>>> import numpy as np
>>> import numpy.linalg as la
>>> np.set_printoptions(precision=3, suppress=True, linewidth=140, floatmode="fixed")
>>> M = np.load("a.npy")
>>> M
array([[2, 5, 3, 0],
       [5, 4, 4, 6],
       [3, 4, 4, 4],
       [0, 6, 4, 0]])
>>> ev, vecs = la.eig(M)
>>> ev
array([14.252, -5.902,  1.415,  0.235])
>>> np.sort(la.eigvals(la.inv(M)))
array([-0.169,  0.070,  0.707,  4.250])
>>> round(float(np.prod(ev)), 3)
-28.0
>>> np.sort(la.eigvals(M.T))
array([-5.902,  0.235,  1.415, 14.252])
>>> ev, vecs = la.eigh(M)
>>> np.round(vecs @ np.diag(ev) @ vecs.T, 3) + 0
array([[2.000, 5.000, 3.000, 0.000],
       [5.000, 4.000, 4.000, 6.000],
       [3.000, 4.000, 4.000, 4.000],
       [0.000, 6.000, 4.000, 0.000]])
>>> np.unique(ev.round(6) + 0, return_counts=True)[1]
array([1, 1, 1, 1])
>>> la.eigvalsh(M + -2 * np.eye(4))
array([-7.902, -1.765, -0.585, 12.252])
>>> A = np.array([[-12, 1, 2, -2], [-1, 10, 1, 1], [-3, -2, 10, 0], [-3, -3, -1, -8]])
>>> la.eigvals(A)
array([-12.994+0.000j,  -6.459+0.000j,   9.726+1.366j,   9.726-1.366j])
>>> np.round(la.det(2 * A), 3), round(la.det(A), 3)
(np.float64(129520.0), np.float64(8095.0))
>>> np.einsum("ij,ji->", A, A)
np.int64(396)
>>> np.poly(A)
array([   1.000,    0.000, -198.000,  244.000, 8095.000])
>>> np.kron(np.eye(2, dtype=int), A)
array([[-12,   1,   2,  -2,   0,   0,   0,   0],
       [ -1,  10,   1,   1,   0,   0,   0,   0],
       [ -3,  -2,  10,   0,   0,   0,   0,   0],
       [ -3,  -3,  -1,  -8,   0,   0,   0,   0],
       [  0,   0,   0,   0, -12,   1,   2,  -2],
       [  0,   0,   0,   0,  -1,  10,   1,   1],
       [  0,   0,   0,   0,  -3,  -2,  10,   0],
       [  0,   0,   0,   0,  -3,  -3,  -1,  -8]])
>>> round(la.eigvals(A).sum().real, 3)
np.float64(0.0)
>>> round(la.det(A.T), 3)
np.float64(8095.0)
>>> (A - A.T) / 2
array([[ 0.000,  1.000,  2.500,  0.500],
       [-1.000,  0.000,  1.500,  2.000],
       [-2.500, -1.500,  0.000,  0.500],
       [-0.500, -2.000, -0.500,  0.000]])
>>> la.matrix_power(A, 3)
array([[-1836,    22,   235,  -614],
       [ -109,   890,   252,    70],
       [ -341,  -618,   889,   -91],
       [ -953,  -183,   -52,  -675]])
>>> round(float(la.det(A)), 3)
8095.0
>>> np.trace(A)
np.int64(0)
>>> A @ A
array([[143,   0,  -1,  41],
       [ -4,  94,  17,   4],
       [  8, -43,  92,   4],
       [ 66,  -7, -11,  67]])
>>> rng = np.random.default_rng(56)
>>> lab = rng.permutation(4)
>>> lab
array([0, 3, 1, 2])
>>> Y = A[lab][:, lab]
>>> round(float(la.det(Y)), 3), round(float(la.det(A[lab])), 3)
(8095.0, 8095.0)
>>> np.diag(Y)
array([-12,  -8,  10,  10])
>>> np.trace(Y)
np.int64(0)
>>> t3 = np.stack([A, 2 * A, A[::-1]])
>>> t3.shape
(3, 4, 4)
>>> np.einsum("bij,cij->bc", t3, t3)
array([[ 452,  904,   80],
       [ 904, 1808,  160],
       [  80,  160,  452]])
>>> t3.sum(axis=0)
array([[-39,   0,   5, -14],
       [ -6,  28,  13,   3],
       [-10,   4,  31,   1],
       [-21,  -8,  -1, -26]])
>>> la.matrix_rank(t3)
array([4, 4, 4])
>>> (t3 @ A.T).shape
(3, 4, 4)
>>> la.norm(t3, axis=(1, 2))
array([21.260, 42.521, 21.260])
>>> s = 10 * 0.5 ** np.arange(4)
>>> m1 = rng.normal(size=(26, 4)) * rng.permutation(s)
>>> m1
array([[  4.473,   8.793,   1.858,   1.860],
       [  1.822,  20.812,  -6.686,   0.157],
       [  1.361,  -6.738,   0.098,  -1.323],
       [ -3.370,  12.198, -12.001,  -1.946],
       [ -1.037, -10.051,   4.846,   0.808],
       [  0.668,  15.470,   5.883,   1.437],
       [  0.950,   0.351,   4.384,   1.223],
       [  0.920,   1.743,   2.675,   1.134],
       [  2.472,  -8.053,  -1.398,   0.936],
       [  0.331,  -0.197,   4.784,  -0.106],
       [  1.583, -11.528,   8.637,  -0.741],
       [ -0.878,  24.335,   7.192,   0.612],
       [ -0.990,  -4.579,  -7.943,  -0.894],
       [ -6.783,   3.975,   0.779,  -1.332],
       [  0.194, -16.296,  -2.135,   0.503],
       [  2.499,   3.544,  -4.128,  -0.615],
       [  4.380, -19.476,   6.043,  -2.619],
       [ -2.489,   7.576,  -1.521,  -1.082],
       [  2.010,   9.376,  -3.347,   0.318],
       [  4.815,  -0.251,   1.628,   0.317],
       [  0.785,   2.292,  -1.967,   0.467],
       [ -2.441,  -2.668,  -2.924,  -0.106],
       [  1.532,  -5.570,  -1.085,   0.822],
       [ -1.839,   4.795,  -4.508,   1.406],
       [  0.826,  -0.182,  -0.727,  -0.416],
       [  5.737,  -2.356,   4.443,   0.897]])
>>> cen = (m1 - m1.mean(axis=0)) / m1.std(axis=0)
>>> cen.std(axis=0)
array([1.000, 1.000, 1.000, 1.000])
>>> np.argwhere(np.abs(cen) > 2)
array([[ 3,  2],
       [11,  1],
       [13,  0],
       [16,  1],
       [16,  3]])
>>> coef = la.lstsq(np.delete(cen, 1, axis=1), cen[:, 1])[0]
>>> np.abs(coef).argmax()
np.int64(2)
>>> coef
array([-0.249, -0.206,  0.357])
>>> dist = la.norm(m1[:, None] - m1[None], axis=-1)
>>> dist[:5, :5]
array([[ 0.000, 15.079, 16.252, 16.723, 19.887],
       [15.079,  0.000, 28.416, 11.568, 33.078],
       [16.252, 28.416,  0.000, 22.973,  6.618],
       [16.723, 11.568, 22.973,  0.000, 28.140],
       [19.887, 33.078,  6.618, 28.140,  0.000]])
>>> np.unravel_index(dist.round(6).argmax(), dist.shape)
(np.int64(11), np.int64(16))
>>> np.flatnonzero(dist[12] < dist.mean() / 2)
array([12, 21])
>>> dist.shape
(26, 26)
>>> dist.mean(axis=1).argmax()
np.int64(11)
>>> gram = np.cov(m1, rowvar=False)
>>> m1.std(axis=0)
array([ 2.698, 10.230,  4.882,  1.101])
>>> gram.shape
(4, 4)
>>> la.eigvalsh(gram)[::-1]
array([110.624,  24.329,   6.525,   0.979])
>>> arr = np.load("data.npy")
>>> arr
array([[0, 1, 1],
       [2, 2, 2],
       [1, 0, 2],
       [2, 2, 0],
       [8, 9, 9]])
>>> Y = np.c_[arr[:, :2] @ np.array([[6, 4], [-6, -8]]), np.array([-1, 0, 6, -3, -6])]
>>> Y
array([[ -6,  -8,  -1],
       [  0,  -8,   0],
       [  6,   4,   6],
       [  0,  -8,  -3],
       [ -6, -40,  -6]])
>>> np.round(la.lstsq(arr, Y[:, 0])[0], 3) + 0
array([ 6.000, -6.000,  0.000])
>>> la.norm(la.qr(arr)[0].T @ Y, axis=0) ** 2 / ((Y ** 2).sum(axis=0) + 1e-12)
array([1.000, 1.000, 0.947])
